% python3 -q
>>> import numpy as np
>>> np.set_printoptions(precision=2, suppress=True, linewidth=140)
>>> J = np.load("a.npy")
>>> J
array([[-0.68, -0.3 , -0.67],
       [ 0.73, -0.27, -0.62],
       [ 0.  , -0.92,  0.4 ]])
>>> np.round(J @ J.T, 2) + 0
array([[1., 0., 0.],
       [0., 1., 0.],
       [0., 0., 1.]])
>>> np.linalg.norm(J, axis=0)
array([1., 1., 1.])
>>> A2 = np.array([[1, 2, 2], [2, 2, 2], [-2, 0, 2]])
>>> np.linalg.matrix_rank(J @ A2)
np.int64(3)
>>> Uu, sv, Vt = np.linalg.svd(J, full_matrices=False)
>>> (sv > 1e-8).sum()
np.int64(3)
>>> Uu.shape, sv.shape, Vt.shape
((3, 3), (3,), (3, 3))
>>> sv / sv[0]
array([1., 1., 1.])
>>> sv
array([1., 1., 1.])
>>> A2 = J / np.linalg.norm(J, axis=1, keepdims=True)
>>> G = A2 @ A2.T
>>> np.argwhere(np.triu(np.abs(G) > 0.95, 1))
array([], shape=(0, 2), dtype=int64)
>>> G.round(2) + 0
array([[1., 0., 0.],
       [0., 1., 0.],
       [0., 0., 1.]])
>>> G[2].round(2) + 0
array([0., 0., 1.])
>>> q, R = np.linalg.qr(J)
>>> q.shape, R.shape
((3, 3), (3, 3))
>>> R.round(2) + 0
array([[1., 0., 0.],
       [0., 1., 0.],
       [0., 0., 1.]])
>>> q
array([[-0.68, -0.3 , -0.67],
       [ 0.73, -0.27, -0.62],
       [ 0.  , -0.92,  0.4 ]])
>>> A2 = np.array([[1, 1, -2, 0],
...     [3, -1, -3, 1],
...     [-3, 3, 0, 1],
...     [-1, 2, -2, 2],
...     [2, 0, 0, 0],
...     [3, -1, 1, 1]])
>>> cent = np.array([[4, -2, -2, -3, -5],
...     [-1, -1, 3, -1, 1],
...     [4, -5, 3, 2, -4],
...     [0, 4, -2, -1, -5]])
>>> rng = np.random.default_rng(331500)
>>> K = A2 @ cent + 0.05 * rng.normal(size=(6, 5))
>>> K
array([[ -4.98,   6.92,  -5.02,  -8.03,   4.02],
       [  1.03,  13.98, -19.97, -15.  ,  -8.99],
       [-14.99,   7.07,  13.14,   5.01,  12.89],
       [-14.01,  17.97,  -2.03,  -4.99,   4.91],
       [  7.99,  -4.02,  -3.95,  -6.  ,  -9.94],
       [ 16.91,  -6.07,  -7.97,  -6.94, -25.  ]])
>>> x0 = np.array([1, 3, 3, 1, 1])
>>> h = np.maximum(K @ x0, 0)
>>> K.T @ h
array([-1424.61,  1055.21,   766.15,   149.98,   984.65])
>>> np.tanh(K @ x0)
array([-1., -1.,  1.,  1., -1., -1.])
>>> K * (h > 1e-9)[:, None]
array([[ -0.  ,   0.  ,  -0.  ,  -0.  ,   0.  ],
       [  0.  ,   0.  ,  -0.  ,  -0.  ,  -0.  ],
       [-14.99,   7.07,  13.14,   5.01,  12.89],
       [-14.01,  17.97,  -2.03,  -4.99,   4.91],
       [  0.  ,  -0.  ,  -0.  ,  -0.  ,  -0.  ],
       [  0.  ,  -0.  ,  -0.  ,  -0.  ,  -0.  ]])
>>> np.round(np.linalg.norm(K, 1), 2), np.round(np.linalg.norm(K, np.inf), 2)
(np.float64(65.75), np.float64(62.89))
>>> round(np.linalg.norm(K, 2), 2)
np.float64(47.43)
>>> round(float(K[2] @ K[0]), 2)
69.04
>>> round(float(np.linalg.norm(K) ** 2 / np.linalg.norm(K, 2) ** 2), 2)
1.59
>>> round(float(np.linalg.norm(K[2], 1)), 2), round(np.linalg.norm(K[2], np.inf), 2)
(53.09, np.float64(14.99))
>>> round(float(np.linalg.norm(K[2] - K[0])), 2)
26.06
>>> F = np.loadtxt("mat.csv", delimiter=",")
>>> F
array([[ 0.,  0.,  4., -3., -5.],
       [ 0.,  0.,  4., -1., -1.],
       [ 4.,  4.,  0.,  0.,  0.],
       [-3., -1.,  0.,  0.,  0.],
       [-5., -1.,  0.,  0.,  0.]])
>>> round(np.linalg.eigvalsh(F).min(), 2)
np.float64(-7.93)
>>> np.all(np.linalg.eigvalsh(F) > 0)
np.False_
>>> [round(float(np.linalg.det(F[:i, :i])), 2) + 0 for i in range(1, 6)]
[0.0, 0.0, 0.0, 64.0, 0.0]
>>> np.kron(np.eye(2, dtype=int), F)
array([[ 0.,  0.,  4., -3., -5.,  0.,  0.,  0., -0., -0.],
       [ 0.,  0.,  4., -1., -1.,  0.,  0.,  0., -0., -0.],
       [ 4.,  4.,  0.,  0.,  0.,  0.,  0.,  0.,  0.,  0.],
       [-3., -1.,  0.,  0.,  0., -0., -0.,  0.,  0.,  0.],
       [-5., -1.,  0.,  0.,  0., -0., -0.,  0.,  0.,  0.],
       [ 0.,  0.,  0., -0., -0.,  0.,  0.,  4., -3., -5.],
       [ 0.,  0.,  0., -0., -0.,  0.,  0.,  4., -1., -1.],
       [ 0.,  0.,  0.,  0.,  0.,  4.,  4.,  0.,  0.,  0.],
       [-0., -0.,  0.,  0.,  0., -3., -1.,  0.,  0.,  0.],
       [-0., -0.,  0.,  0.,  0., -5., -1.,  0.,  0.,  0.]])
>>> np.round(np.linalg.det(F.T), 2)
np.float64(0.0)
>>> np.round(np.poly(F), 2) + 0
array([  1.,   0., -68.,   0., 324.,   0.])
>>> np.einsum("ii->", F)
np.float64(0.0)
>>> round(float(np.linalg.det(2 * F)), 2), round(float(np.linalg.det(F)), 2)
(0.0, 0.0)
>>> np.linalg.matrix_rank(F, rtol=0.1)
np.int64(4)
>>> [round(float(x), 2) for x in np.linalg.svd(F, compute_uv=False)[:3]]
[7.93, 7.93, 2.27]
>>> x0 = np.array([5, 3, 1, 3, 0])
>>> h = np.maximum(F @ x0, 0)
>>> F.T @ h
array([128., 128.,   4.,  -1.,  -1.])
>>> np.maximum(F @ x0, 0) - np.maximum(-F @ x0, 0)
array([ -5.,   1.,  32., -18., -28.])
>>> np.flatnonzero(h > 1e-9)
array([1, 2])
>>> h
array([ 0.,  1., 32.,  0.,  0.])
>>> np.tanh(F @ x0)
array([-1.  ,  0.76,  1.  , -1.  , -1.  ])
